$ python -q
>>> import numpy as np
>>> np.set_printoptions(precision=1, suppress=True, linewidth=140, legacy="1.25")
>>> M = np.load("layer13.npy")
>>> print(M)
[[  0 -17   9]
 [ 17   0 -14]
 [ -9  14   0]]
>>> def softmax(z):
...     e = np.exp(z - z.max(axis=-1, keepdims=True))
...     return e / e.sum(axis=-1, keepdims=True)
... 
>>> print(softmax(M).sum(axis=1))
[1. 1. 1.]
>>> print(np.round(softmax(M[2]), 1) + 0)
[0. 1. 0.]
>>> scores = M @ M.T / np.sqrt(3)
>>> print(softmax(scores).round(6).argmax(axis=1))
[0 1 2]
>>> print(np.round(softmax(scores)[2] @ M, 1) + 0)
[-9. 14.  0.]
>>> print(np.round(softmax(scores), 1) + 0)
[[1. 0. 0.]
 [0. 1. 0.]
 [0. 0. 1.]]
>>> print(np.linalg.matrix_power(M, 4))
[[ 209420  -71316 -134708]
 [ -71316  274510  -86598]
 [-134708  -86598  156782]]
>>> print(np.allclose(M, M.T))
False
>>> print(np.round(np.abs(np.linalg.eigvals(M)).max(), 1))
23.8
>>> print(np.trace(M))
0
>>> print(np.round(np.sort(np.abs(np.linalg.eigvals(M))), 1) + 0)
[ 0.  23.8 23.8]
>>> print(np.round(np.linalg.det(M), 1))
-0.0
>>> r = np.linalg.matrix_rank(M)
>>> print(r)
2
>>> null = np.linalg.svd(M)[2][r:].T
>>> print(null.shape)
(3, 1)
>>> print(np.round(M @ null, 1) + 0)
[[0.]
 [0.]
 [0.]]
>>> print([int(np.linalg.matrix_rank(M[:, :j + 1])) for j in range(3)])
[1, 2, 2]
>>> A = np.array([[1, 1, -1, -1, 1, 1, -1, -1],
...     [1, 1, -1, -1, -1, -1, 1, 1],
...     [1, -1, 1, -1, 1, -1, 1, -1]])
>>> W = np.array([[2, 1],
...     [2, 2],
...     [-2, -3],
...     [1, -2],
...     [1, -3],
...     [2, -2],
...     [1, -1],
...     [-2, -3]])
>>> b = np.array([-5, -1])
>>> hid = np.maximum(A @ W + b, 0)
>>> print((hid > 0).mean(axis=0))
[0.3 0.7]
>>> print((hid > 0).astype(int))
[[1 1]
 [0 1]
 [0 0]]
>>> W2 = np.array([[-9, 1], [3, -8]])
>>> print((hid @ W2).round(6).argmax(axis=1))
[0 0 0]
>>> left, sig, VT = np.linalg.svd(A, full_matrices=False)
>>> print(np.round(left.T @ left, 1) + 0)
[[1. 0. 0.]
 [0. 1. 0.]
 [0. 0. 1.]]
>>> print(sig)
[2.8 2.8 2.8]
>>> print((sig > 1e-8).sum())
3
>>> print(np.round(left.T @ A @ VT.T, 1) + 0)
[[2.8 0.  0. ]
 [0.  2.8 0. ]
 [0.  0.  2.8]]
>>> print(sig / sig[0])
[1. 1. 1.]
>>> print(np.cumsum(sig ** 2) / np.sum(sig ** 2))
[0.3 0.7 1. ]
>>> M2 = np.array([[-8, 0, 7],
...     [-9, -1, 8],
...     [4, -9, -7],
...     [-4, -1, 1],
...     [9, 5, -1],
...     [-5, -8, 0],
...     [-5, 1, 0],
...     [-7, -3, 1]])
>>> print(np.vstack([A, M2.T]).shape)
(6, 8)
>>> print(np.einsum("ik,kj->ji", A, M2))
[[ -1 -33  25]
 [  8  10  10]
 [ 19  23 -11]]
>>> print(A @ M2)
[[ -1   8  19]
 [-33  10  23]
 [ 25  10 -11]]
>>> print(np.einsum("ik,kj->ij", A, M2))
[[ -1   8  19]
 [-33  10  23]
 [ 25  10 -11]]
>>> print(np.einsum("ij,ij->i", A, A))
[8 8 8]
>>> W0 = np.load("data.npy")
>>> print(W0)
[[ 5 -3  1]
 [-3  5 -3]
 [ 1 -3  2]]
>>> left, sig, VT = np.linalg.svd(W0)
>>> print(sig.round(1) + 0)
[9.2 2.8 0. ]
>>> print(np.argmax(sig[:-1] / (sig[1:] + 1e-6)) + 1)
2
>>> M2 = left[:, :2] @ np.diag(sig[:2]) @ VT[:2]
>>> print(np.linalg.matrix_rank(M2))
2
>>> print(np.round(np.linalg.norm(W0 - M2) / np.linalg.norm(W0), 1))
0.0
>>> print(np.linalg.matrix_rank(W0, rtol=0.05))
2
>>> evals, V = np.linalg.eigh(W0)
>>> vec = np.array([2, -1, 2])
>>> print(V * np.maximum(evals, 0) @ V.T)
[[ 5. -3.  1.]
 [-3.  5. -3.]
 [ 1. -3.  2.]]
>>> print(V * np.abs(evals) @ V.T)
[[ 5. -3.  1.]
 [-3.  5. -3.]
 [ 1. -3.  2.]]
>>> left, sig, VT = np.linalg.svd(M)
>>> V = VT[:(sig > 1e-8).sum()]
>>> rng = np.random.default_rng(980)
>>> vec = M[1] + -3 * M[0] + rng.integers(2) * np.eye(3)[2]
>>> print(vec)
[ 17.  51. -41.]
>>> print(np.linalg.matrix_rank(np.vstack([M, vec])))
2
>>> evals, V = np.linalg.eigh(W0)
>>> print(evals.round(1) + 0)
[0.  2.8 9.2]
>>> print(np.round(V.T @ V, 1) + 0)
[[1. 0. 0.]
 [0. 1. 0.]
 [0. 0. 1.]]
>>> print(round(evals.sum(), 1), np.trace(W0))
12.0 12
>>> data = np.array([[0.4, 0.2, 0.7], [0.7, 1.1, 0.4], [0.1, 1.0, -0.3], [0.3, 0.6, 1.5]])
>>> Q = data.astype(float).copy()
>>> for j in range(3):
...     Q[:, j] -= Q[:, :j] @ (Q[:, :j].T @ Q[:, j])
...     Q[:, j] /= np.linalg.norm(Q[:, j])
... 
>>> print(np.round(Q.T @ data, 1) + 0)
[[ 0.9  1.3  1.1]
 [ 0.   1.  -0.3]
 [ 0.   0.   1.3]]
>>> print(Q.round(1) + 0)
[[ 0.5 -0.4  0. ]
 [ 0.8  0.  -0.4]
 [ 0.1  0.9 -0.1]
 [ 0.3  0.2  0.9]]
>>> print(np.round(Q.T @ Q, 1) + 0)
[[1. 0. 0.]
 [0. 1. 0.]
 [0. 0. 1.]]
>>> J = np.array([[-2, 0, 0, 0], [0, 0, 0, 0], [0, 0, -1, 0], [0, 0, 0, -4]])
>>> print(J)
[[-2  0  0  0]
 [ 0  0  0  0]
 [ 0  0 -1  0]
 [ 0  0  0 -4]]
>>> print(np.sort(np.linalg.eigvals(J)))
[-4. -2. -1.  0.]
>>> print(np.linalg.matrix_power(J - np.diag(np.diag(J)), 4))
[[0 0 0 0]
 [0 0 0 0]
 [0 0 0 0]
 [0 0 0 0]]
>>> left, sig, VT = np.linalg.svd(J)
>>> V = VT[:(sig > 1e-8).sum()]
>>> vec = J[1] + -2 * J[3] + rng.integers(2) * np.eye(4)[1]
>>> print(vec)
[0. 1. 0. 8.]
>>> print(V.T @ V)
[[1. 0. 0. 0.]
 [0. 0. 0. 0.]
 [0. 0. 1. 0.]
 [0. 0. 0. 1.]]
>>> print(np.diag(V.T @ V))
[1. 0. 1. 1.]
>>> mat = np.load("w.npy")
>>> print(mat)
[[ 0  0  0]
 [ 0  0  0]
 [ 0  0  0]
 [ 0  0  0]
 [-3 -4 -5]
 [ 0  0  0]
 [ 0  0  0]
 [-3 -4 -5]
 [ 0 -1 -7]
 [ 0  0  0]
 [ 0  0  0]
 [-4 -3  0]
 [-7 -7 -5]
 [-3 -4 -5]
 [ 0  0  0]
 [ 0  0  0]
 [ 0  0  0]]
>>> vec = np.array([5, 4, 0])
>>> h = np.maximum(mat @ vec, 0)
>>> print(np.tanh(mat @ vec))
[ 0.  0.  0.  0. -1.  0.  0. -1. -1.  0.  0. -1. -1. -1.  0.  0.  0.]
>>> print(h)
[0 0 0 0 0 0 0 0 0 0 0 0 0 0 0 0 0]
>>> m1 = np.load("test11.npy")
>>> print(m1)
[[-2.  0.  0.  0.]
 [ 0. -2. -3.  0.]
 [ 0. -3. -2.  0.]
 [ 0.  0.  0. -2.]]
>>> # splits into 3 blocks
>>> t = np.radians(120)
>>> R = np.eye(4)
>>> R[2, 2] = R[3, 3] = np.cos(t)
>>> R[2, 3], R[3, 2] = -np.sin(t), np.sin(t)
>>> print(R)
[[ 1.   0.   0.   0. ]
 [ 0.   1.   0.   0. ]
 [ 0.   0.  -0.5 -0.9]
 [ 0.   0.   0.9 -0.5]]
>>> M2 = m1 @ R.T
>>> print(np.round(np.linalg.det(R), 1), np.round(np.trace(R), 1))
1.0 1.0
>>> labels = rng.permutation(3)
>>> print(labels)
[0 1 2]
>>> M2 = W0[labels][:, labels]
>>> print(np.round(np.sort(np.abs(np.linalg.eigvals(M2))), 1) + 0)
[0.  2.8 9.2]
>>> print(np.trace(M2))
12
>>> print(np.diag(M2))
[5 5 2]
